% python3 -q
>>> import numpy as np
>>> import numpy.linalg as la
>>> np.set_printoptions(precision=1, suppress=True, linewidth=100, floatmode="fixed")
>>> cent = 20 * np.array([[1.2, 0.5, 0.6, -0.7, 1.6, -0.2, -0.2],
...     [-0.6, -1.0, 0.3, 1.3, -1.2, 0.2, -0.7],
...     [-1.6, 0.7, 0.0, 0.9, -2.4, 1.2, -0.8]])
>>> rng = np.random.default_rng(83282)
>>> z = rng.integers(0, 3, 36)
>>> M = cent[z] + rng.normal(size=(36, 7))
>>> M
array([[ 24.2,  10.5,  11.4, -13.7,  32.8,  -4.1,  -4.6],
       [-32.1,  14.3,  -0.8,  16.8, -46.8,  24.6, -13.5],
       [ 24.6,   9.9,  11.2, -15.8,  32.4,  -3.7,  -3.8],
       [-11.9, -19.9,   6.6,  22.5, -23.6,   4.2, -14.7],
       [-31.6,  14.5,  -0.6,  18.7, -47.1,  24.1, -15.9],
       [-10.6, -19.4,   5.2,  25.7, -23.3,   1.3, -14.9],
       [-12.5, -20.5,   3.8,  25.7, -24.9,   4.9, -13.3],
       [ 23.5,  10.2,  12.8, -14.0,  31.7,  -4.0,  -5.5],
       [-13.3, -21.1,   6.5,  25.6, -22.6,   3.7, -14.2],
       [-12.6, -22.6,   6.9,  25.5, -24.0,   3.8, -15.5],
       [ 22.0,  10.1,  12.7, -14.6,  32.6,  -4.2,  -3.7],
       [-12.3, -19.3,   6.0,  25.8, -23.3,   4.2, -12.8],
       [-32.7,  14.1,  -0.9,  15.6, -48.1,  23.0, -15.5],
       [ 24.3,   8.9,  14.5, -12.5,  32.1,  -4.2,  -4.4],
       [ 24.8,  10.7,  11.7, -14.5,  32.6,  -4.7,  -2.4],
       [-32.4,  15.7,   0.8,  17.6, -46.1,  24.2, -16.9],
       [-32.1,  13.0,  -3.1,  18.1, -48.0,  24.1, -16.4],
       [ 24.2,  11.0,  11.9, -14.1,  32.5,  -3.9,  -5.4],
       [ 22.7,  10.5,  12.5, -15.5,  30.8,  -5.7,  -3.0],
       [ 22.7,   9.8,  11.3, -12.1,  31.7,  -3.9,  -3.9],
       [ 23.3,  10.3,   9.7, -13.6,  33.4,  -4.3,  -3.2],
       [-31.9,  14.8,   1.2,  19.1, -46.5,  23.7, -14.7],
       [-10.7, -20.0,   6.4,  25.4, -23.5,   4.7, -13.5],
       [-12.3, -19.1,   6.8,  26.1, -23.1,   4.4, -14.0],
       [-11.1, -17.4,   9.0,  28.0, -25.6,   4.3, -13.3],
       [-11.2, -18.2,   6.5,  26.7, -23.2,   4.9, -15.2],
       [ 24.3,   9.6,  12.2, -14.0,  31.5,  -4.2,  -4.1],
       [ 23.0,  10.0,  12.1, -13.9,  33.1,  -4.9,  -5.8],
       [ 24.8,  10.0,  10.9, -13.5,  31.4,  -3.4,  -2.9],
       [ 25.2,   8.8,  11.8, -14.9,  30.8,  -3.0,  -5.3],
       [-32.5,  15.2,   0.2,  18.0, -49.6,  22.2, -16.5],
       [-12.2, -20.7,   4.2,  26.4, -24.8,   3.0, -15.2],
       [-33.2,  14.5,   0.9,  18.0, -49.1,  24.6, -16.3],
       [ 25.1,  10.9,  11.1, -13.8,  31.4,  -4.4,  -3.1],
       [-11.6, -21.0,   6.0,  26.2, -23.0,   5.9, -13.4],
       [-31.6,  12.7,   0.1,  17.3, -48.2,  23.5, -14.4]])
>>> d = la.norm(M[:, None] - M[None], axis=-1)
>>> d.mean(axis=1).argmax()
np.int64(32)
>>> d[24].round(6).argsort(kind="stable")[:4]
array([24, 25, 23, 11])
>>> (d + 1e9 * np.eye(36)).round(6).argmin(axis=1)
array([17, 35, 26, 22, 21, 31, 31, 17, 23,  8, 27, 23, 35, 26, 33,  4,  4,  0, 10,  0,  0,  4, 11,
       11, 25, 23,  0,  7, 33, 26, 32,  6, 30, 28, 22,  1])
>>> d.shape
(36, 36)
>>> np.flatnonzero(d[24] < d.mean() / 2)
array([ 3,  5,  6,  8,  9, 11, 22, 23, 24, 25, 31, 34])
>>> la.matrix_rank(d ** 2)
np.int64(9)
>>> B = np.c_[M[:, :3] @ np.array([[-2, -2, -1], [0, -2, 0], [1, -3, 0]]), np.array([0, 1, 2, -4, 2, 4, 5, -1, 0, 3, -3, -5, -3, 5, -2, -4, 5, -1, 5, -3, 2, -3, -2, -4, -3, 3, -4, -5, -2, 2, 0, -2, 5, 3, -4, -2])]
>>> B
array([[ -37.0, -103.6,  -24.2,    0.0],
       [  63.4,   37.9,   32.1,    1.0],
       [ -38.0, -102.5,  -24.6,    2.0],
       [  30.5,   43.6,   11.9,   -4.0],
       [  62.6,   35.9,   31.6,    2.0],
       [  26.4,   44.5,   10.6,    4.0],
       [  28.7,   54.6,   12.5,    5.0],
       [ -34.3, -106.0,  -23.5,   -1.0],
       [  33.1,   49.4,   13.3,    0.0],
       [  32.1,   49.6,   12.6,    3.0],
       [ -31.3, -102.4,  -22.0,   -3.0],
       [  30.6,   45.2,   12.3,   -5.0],
       [  64.5,   39.6,   32.7,   -3.0],
       [ -34.1, -109.7,  -24.3,    5.0],
       [ -37.9, -106.0,  -24.8,   -2.0],
       [  65.5,   31.1,   32.4,   -4.0],
       [  61.2,   47.6,   32.1,    5.0],
       [ -36.6, -106.0,  -24.2,   -1.0],
       [ -32.9, -103.8,  -22.7,    5.0],
       [ -34.0,  -98.9,  -22.7,   -3.0],
       [ -36.9,  -96.4,  -23.3,    2.0],
       [  65.0,   30.8,   31.9,   -3.0],
       [  27.8,   42.2,   10.7,   -2.0],
       [  31.3,   42.5,   12.3,   -4.0],
       [  31.1,   30.1,   11.1,   -3.0],
       [  28.8,   39.2,   11.2,    3.0],
       [ -36.3, -104.2,  -24.3,   -4.0],
       [ -33.9, -102.5,  -23.0,   -5.0],
       [ -38.7, -102.2,  -24.8,   -2.0],
       [ -38.6, -103.5,  -25.2,    2.0],
       [  65.2,   34.1,   32.5,    0.0],
       [  28.6,   53.2,   12.2,   -2.0],
       [  67.3,   34.7,   33.2,    5.0],
       [ -39.0, -105.4,  -25.1,    3.0],
       [  29.2,   47.3,   11.6,   -4.0],
       [  63.3,   37.3,   31.6,   -2.0]])
>>> np.round(la.norm(B - M @ la.lstsq(M, B)[0], axis=0), 1) + 0
array([ 0.0,  0.0,  0.0, 18.1])
>>> np.round(la.lstsq(M, B[:, 0])[0], 1) + 0
array([-2.0,  0.0,  1.0,  0.0,  0.0,  0.0,  0.0])
>>> la.norm(la.qr(M)[0].T @ B, axis=0) ** 2 / ((B ** 2).sum(axis=0) + 1e-12)
array([1.0, 1.0, 1.0, 0.1])
>>> la.matrix_rank(B)
np.int64(4)
>>> Xc = (M - M.mean(axis=0)) / M.std(axis=0)
>>> Xc.std(axis=0)
array([1.0, 1.0, 1.0, 1.0, 1.0, 1.0, 1.0])
>>> beta = la.lstsq(np.delete(Xc, 5, axis=1), Xc[:, 5])[0]
>>> np.abs(beta).argmax()
np.int64(4)
>>> gram = np.cov(M, rowvar=False)
>>> gram.shape
(7, 7)
>>> np.median(M, axis=0)
array([-11.1,  10.0,   6.7,  17.4, -23.1,   3.8, -13.4])
>>> np.round(np.corrcoef(M.T), 1) + 0
array([[ 1.0,  0.2,  1.0, -0.9,  1.0, -0.9,  1.0],
       [ 0.2,  1.0,  0.0, -0.6,  0.3,  0.2,  0.4],
       [ 1.0,  0.0,  1.0, -0.7,  0.9, -0.9,  0.9],
       [-0.9, -0.6, -0.7,  1.0, -0.9,  0.6, -0.9],
       [ 1.0,  0.3,  0.9, -0.9,  1.0, -0.9,  1.0],
       [-0.9,  0.2, -0.9,  0.6, -0.9,  1.0, -0.8],
       [ 1.0,  0.4,  0.9, -0.9,  1.0, -0.8,  1.0]])
>>> np.polyfit(M[:, 3], M[:, 4], 1)
array([-1.7,  5.5])
>>> round(np.corrcoef(M[:, 3], M[:, 4])[0, 1], 1)
np.float64(-0.9)
>>> K = np.array([[-1.0, 0.0, 0.0], [0.0, 3.0, -1.0], [0.0, 3.0, 1.0]])
>>> gram = K.T @ K
>>> la.svd(K, compute_uv=False) ** 2
array([18.0,  2.0,  1.0])
>>> gram
array([[ 1.0,  0.0,  0.0],
       [ 0.0, 18.0,  0.0],
       [ 0.0,  0.0,  2.0]])
>>> la.eigvalsh(gram)[::-1]
array([18.0,  2.0,  1.0])
>>> (K @ K.T).shape
(3, 3)
>>> A = np.load("x.npy")
>>> A
array([[ 3,  4,  5,  6,  7],
       [ 8,  9, 10, 11, 12],
       [13, 14, 15, 16, 17],
       [18, 19, 20, 21, 22],
       [23, 24, 25, 26, 27],
       [28, 29, 30, 31, 32],
       [33, 34, 35, 36, 37],
       [38, 39, 40, 41, 42]])
>>> la.cond(A) > 100
np.True_
>>> la.matrix_rank(A, rtol=0.1)
np.int64(1)
>>> [round(float(x), 1) for x in la.svd(A, compute_uv=False)[:3]]
[159.9, 4.1, 0.0]
>>> np.argsort(-la.norm(A, axis=0).round(6), kind="stable")[:3]
array([4, 3, 2])
>>> data = -1 * np.eye(7) + np.ones((7, 7))
>>> data
array([[0.0, 1.0, 1.0, 1.0, 1.0, 1.0, 1.0],
       [1.0, 0.0, 1.0, 1.0, 1.0, 1.0, 1.0],
       [1.0, 1.0, 0.0, 1.0, 1.0, 1.0, 1.0],
       [1.0, 1.0, 1.0, 0.0, 1.0, 1.0, 1.0],
       [1.0, 1.0, 1.0, 1.0, 0.0, 1.0, 1.0],
       [1.0, 1.0, 1.0, 1.0, 1.0, 0.0, 1.0],
       [1.0, 1.0, 1.0, 1.0, 1.0, 1.0, 0.0]])
>>> gram = data.T @ data
>>> (data @ data.T).shape
(7, 7)
>>> gram
array([[6.0, 5.0, 5.0, 5.0, 5.0, 5.0, 5.0],
       [5.0, 6.0, 5.0, 5.0, 5.0, 5.0, 5.0],
       [5.0, 5.0, 6.0, 5.0, 5.0, 5.0, 5.0],
       [5.0, 5.0, 5.0, 6.0, 5.0, 5.0, 5.0],
       [5.0, 5.0, 5.0, 5.0, 6.0, 5.0, 5.0],
       [5.0, 5.0, 5.0, 5.0, 5.0, 6.0, 5.0],
       [5.0, 5.0, 5.0, 5.0, 5.0, 5.0, 6.0]])
>>> la.matrix_rank(gram)
np.int64(7)
>>> np.trace(gram), (data ** 2).sum()
(np.float64(42.0), np.float64(42.0))
>>> evals, V = la.eigh(data)
>>> vec = np.array([-6, 5, 2, 1, 1, 8, 1])
>>> vec @ data @ vec
np.float64(12.0)
>>> (np.sign(V[:, -1].round(6)) == np.sign(V[0, -1].round(6))).astype(int)
array([1, 1, 1, 1, 1, 1, 1])
>>> feats = np.load("w.npy")
>>> feats
array([[ 3.0,  1.0,  4.0,  3.0,  1.0,  3.0,  0.0,  0.0],
       [ 5.0,  0.0,  0.0,  5.0,  0.0,  3.0,  0.0,  0.0],
       [ 2.0,  3.0,  0.0,  3.0,  1.0,  3.0,  0.0,  0.0],
       [ 3.0,  4.0,  3.0,  1.0,  2.0,  0.0,  0.0,  0.0],
       [ 5.0,  1.0,  0.0,  0.0,  3.0,  4.0,  0.0,  0.0],
       [ 0.0,  1.0,  4.0,  1.0,  1.0,  2.0,  0.0,  0.0],
       [ 0.0,  0.0,  0.0,  0.0,  0.0,  0.0, -1.0,  0.0],
       [ 0.0,  0.0,  0.0,  0.0,  0.0,  0.0,  1.0,  2.0]])
>>> vec = np.array([0, 3, 3, -2, -2, -2, 1, -2])
>>> la.norm(feats @ vec) <= la.norm(feats, 2) * la.norm(vec) + 1e-9
np.True_
>>> feats @ np.ones(8)
array([15.0, 13.0, 12.0, 13.0, 13.0,  9.0, -1.0,  3.0])
>>> np.einsum("ij,j->i", feats, vec)
array([  1.0, -16.0,  -5.0,  15.0, -11.0,   7.0,  -1.0,  -3.0])
>>> (feats @ vec).argmax()
np.int64(3)
>>> z = rng.integers(0, 2, 8)
>>> F = (z[:, None] == z) * 4 + np.eye(8)
>>> F
array([[5.0, 4.0, 4.0, 4.0, 0.0, 4.0, 4.0, 0.0],
       [4.0, 5.0, 4.0, 4.0, 0.0, 4.0, 4.0, 0.0],
       [4.0, 4.0, 5.0, 4.0, 0.0, 4.0, 4.0, 0.0],
       [4.0, 4.0, 4.0, 5.0, 0.0, 4.0, 4.0, 0.0],
       [0.0, 0.0, 0.0, 0.0, 5.0, 0.0, 0.0, 4.0],
       [4.0, 4.0, 4.0, 4.0, 0.0, 5.0, 4.0, 0.0],
       [4.0, 4.0, 4.0, 4.0, 0.0, 4.0, 5.0, 0.0],
       [0.0, 0.0, 0.0, 0.0, 4.0, 0.0, 0.0, 5.0]])
>>> Lm = la.cholesky(F)
>>> round(np.prod(np.diag(Lm)) ** 2, 1), round(float(la.det(F)), 1)
(np.float64(225.0), 225.0)
>>> la.eigvalsh(F).min() > 0
np.True_
>>> F / np.sqrt(np.outer(np.diag(F), np.diag(F)))
array([[1.0, 0.8, 0.8, 0.8, 0.0, 0.8, 0.8, 0.0],
       [0.8, 1.0, 0.8, 0.8, 0.0, 0.8, 0.8, 0.0],
       [0.8, 0.8, 1.0, 0.8, 0.0, 0.8, 0.8, 0.0],
       [0.8, 0.8, 0.8, 1.0, 0.0, 0.8, 0.8, 0.0],
       [0.0, 0.0, 0.0, 0.0, 1.0, 0.0, 0.0, 0.8],
       [0.8, 0.8, 0.8, 0.8, 0.0, 1.0, 0.8, 0.0],
       [0.8, 0.8, 0.8, 0.8, 0.0, 0.8, 1.0, 0.0],
       [0.0, 0.0, 0.0, 0.0, 0.8, 0.0, 0.0, 1.0]])
>>> Lm
array([[2.2, 0.0, 0.0, 0.0, 0.0, 0.0, 0.0, 0.0],
       [1.8, 1.3, 0.0, 0.0, 0.0, 0.0, 0.0, 0.0],
       [1.8, 0.6, 1.2, 0.0, 0.0, 0.0, 0.0, 0.0],
       [1.8, 0.6, 0.4, 1.1, 0.0, 0.0, 0.0, 0.0],
       [0.0, 0.0, 0.0, 0.0, 2.2, 0.0, 0.0, 0.0],
       [1.8, 0.6, 0.4, 0.3, 0.0, 1.1, 0.0, 0.0],
       [1.8, 0.6, 0.4, 0.3, 0.0, 0.2, 1.1, 0.0],
       [0.0, 0.0, 0.0, 0.0, 1.8, 0.0, 0.0, 1.3]])
